In [1]: import numpy as np

In [2]: np.set_printoptions(suppress=True, linewidth=160)

In [3]: M = np.loadtxt("run4.csv", delimiter=",")

In [4]: M
Out[4]: 
array([[ 0.,  0.,  0.,  0.,  0.],
       [ 0.,  0.,  0.,  0., -2.],
       [ 0.,  0.,  0., -2.,  0.],
       [ 0.,  0.,  0.,  0.,  0.],
       [ 0., -1.,  0.,  0.,  0.],
       [-1.,  0.,  0.,  0.,  0.],
       [ 0.,  0.,  0.,  0.,  1.]])

In [5]: rank = np.linalg.matrix_rank(M)

In [6]: rank
Out[6]: np.int64(4)

In [7]: null = np.linalg.svd(M)[2][rank:].T

In [8]: np.allclose(M @ null, 0)
Out[8]: True

In [9]: [int(np.linalg.matrix_rank(M[:i])) for i in range(1, len(M) + 1)]
Out[9]: [0, 1, 2, 2, 3, 4, 4]

In [10]: M @ null
Out[10]: 
array([[0.],
       [0.],
       [0.],
       [0.],
       [0.],
       [0.],
       [0.]])

In [11]: left, sig, vt = np.linalg.svd(M)

In [12]: V = vt[:(sig > 1e-8).sum()]

In [13]: rng = np.random.default_rng(913124)

In [14]: vec = M[6] + -2 * M[4] + rng.integers(2) * np.eye(5)[0]

In [15]: vec
Out[15]: array([0., 2., 0., 0., 1.])

In [16]: round(float(np.linalg.norm(vec - V.T @ V @ vec)), 1)
Out[16]: 0.0

In [17]: V.T @ V
Out[17]: 
array([[1., 0., 0., 0., 0.],
       [0., 1., 0., 0., 0.],
       [0., 0., 0., 0., 0.],
       [0., 0., 0., 1., 0.],
       [0., 0., 0., 0., 1.]])

In [18]: np.allclose(V.T @ V @ vec, vec)
Out[18]: True

In [19]: left, sig, vt = np.linalg.svd(M)

In [20]: sig.round(1)
Out[20]: array([ 2.2,  2. ,  1. ,  1. , -0. ])

In [21]: M2 = left[:, :4] @ np.diag(sig[:4]) @ vt[:4]

In [22]: round(np.linalg.norm(M - M2) / np.linalg.norm(M), 1)
Out[22]: np.float64(0.0)

In [23]: round(float(np.linalg.norm(M - M2, 2)), 1), sig[4]
Out[23]: (0.0, np.float64(-0.0))

In [24]: print(M2.round(1))
[[ 0.  0.  0.  0.  0.]
 [ 0.  0.  0.  0. -2.]
 [ 0.  0.  0. -2.  0.]
 [ 0.  0.  0.  0.  0.]
 [ 0. -1.  0.  0.  0.]
 [-1.  0.  0.  0.  0.]
 [ 0.  0.  0.  0.  1.]]

In [25]: np.linalg.matrix_rank(M2)
Out[25]: np.int64(4)

In [26]: print(np.round(np.linalg.norm(M, 2) / np.linalg.norm(M), 1))
0.7

In [27]: np.linalg.matrix_rank(M, rtol=0.1)
Out[27]: np.int64(4)

In [28]: np.argsort(-np.linalg.norm(M, axis=0).round(6), kind="stable")[:3]
Out[28]: array([4, 3, 0])
